% ipython --no-banner

In [1]: import numpy as np

In [2]: import numpy.linalg as la

In [3]: np.set_printoptions(suppress=True, linewidth=160)

In [4]: rnd = lambda a: np.round(a, 3) + 0

In [5]: r0 = np.array([0, 2, 0])

In [6]: r1 = np.array([-3, 1, -2, 0, -2, -2, -1, 2])

In [7]: A = r0[:, None] + r1[None, :]

In [8]: print(A)
[[-3  1 -2  0 -2 -2 -1  2]
 [-1  3  0  2  0  0  1  4]
 [-3  1 -2  0 -2 -2 -1  2]]

In [9]: # column 4 repeats column 2

In [10]: print(la.matrix_rank(A))
2

In [11]: print(np.unravel_index(np.abs(A).argmax(), A.shape))
(np.int64(1), np.int64(7))

In [12]: A[:, 8]
---------------------------------------------------------------------------
IndexError                                Traceback (most recent call last)
Cell In[12], line 1
----> 1 A[:, 8]

IndexError: index 8 is out of bounds for axis 1 with size 8

In [13]: np.zeros(3, 8)
---------------------------------------------------------------------------
TypeError                                 Traceback (most recent call last)
Cell In[13], line 1
----> 1 np.zeros(3, 8)

TypeError: Cannot interpret '8' as a data type

In [14]: print(A.sum(axis=0))
[-7  5 -4  2 -4 -4 -1  8]

In [15]: print(np.count_nonzero(A))
19

In [16]: print(A.sum(axis=1))
[-7  9 -7]

In [17]: rank = la.matrix_rank(A)

In [18]: print(rank)
2

In [19]: null = la.svd(A)[2][rank:].T

In [20]: print([int(la.matrix_rank(np.delete(A, i, axis=0))) for i in range(3)])
[2, 1, 2]

In [21]: left, s, Vh = la.svd(A)

In [22]: V = Vh[:(s > 1e-8).sum()]

In [23]: rng = np.random.default_rng(4818)

In [24]: x = A[2] + -1 * A[1] + rng.integers(2) * np.eye(8)[1]

In [25]: print(x)
[-2. -2. -2. -2. -2. -2. -2. -2.]

In [26]: print(rnd(la.norm(x - V.T @ V @ x)))
0.0

In [27]: print(la.matrix_rank(np.vstack([A, x])))
2

In [28]: left, s, Vh = la.svd(A)

In [29]: print(np.argmax(s[:-1] / (s[1:] + 1e-6)) + 1)
2

In [30]: print(rnd(s))
[8.012 4.562 0.   ]

In [31]: A2 = left[:, :2] @ np.diag(s[:2]) @ Vh[:2]

In [32]: print(rnd(A2))
[[-3.  1. -2.  0. -2. -2. -1.  2.]
 [-1.  3.  0.  2.  0.  0.  1.  4.]
 [-3.  1. -2.  0. -2. -2. -1.  2.]]

In [33]: print(la.matrix_rank(A, rtol=0.05))
2

In [34]: print(rnd(la.norm(A - A2, 2)), rnd(s[2]))
0.0 0.0

In [35]: print(rnd(la.norm(A - A2) / la.norm(A)))
0.0

In [36]: print(la.matrix_rank(A2))
2

In [37]: J = np.loadtxt("dump.csv", delimiter=",")

In [38]: print(J)
[[ 1.414  2.868  1.684 -0.194]
 [ 2.689  2.7   -1.283 -0.445]
 [ 2.011 -3.722  2.816  0.626]
 [-1.096 -1.629 -2.101  0.086]
 [ 0.041  0.869  0.272  0.477]
 [-0.708 -3.357  0.951  0.06 ]
 [ 0.448 -9.966  1.799 -0.842]
 [-4.1    6.602 -1.467 -1.171]
 [-3.199 -6.36   0.659  0.977]
 [-1.197  5.185 -0.087  0.17 ]
 [-1.306 -2.904  0.185 -0.049]
 [-5.685 -0.972 -0.244 -0.373]
 [ 5.716  1.116  0.172  0.575]
 [-2.03   4.893  0.41   0.839]
 [-0.071 -6.931  1.177  0.453]
 [-0.861  1.667  1.75   0.494]
 [ 1.274 -6.522 -0.68  -0.21 ]
 [-3.914  4.413  0.667 -0.144]
 [ 1.229  1.245  0.079  0.592]
 [ 1.89  -1.398 -0.409 -0.335]]

In [39]: d = la.norm(J[:, None] - J[None], axis=-1)

In [40]: print(np.flatnonzero(d[13] < d.mean() / 2))
[ 9 13 17]

In [41]: print(np.unravel_index(d.round(6).argmax(), d.shape))
(np.int64(6), np.int64(7))

In [42]: print(d.shape)
(20, 20)
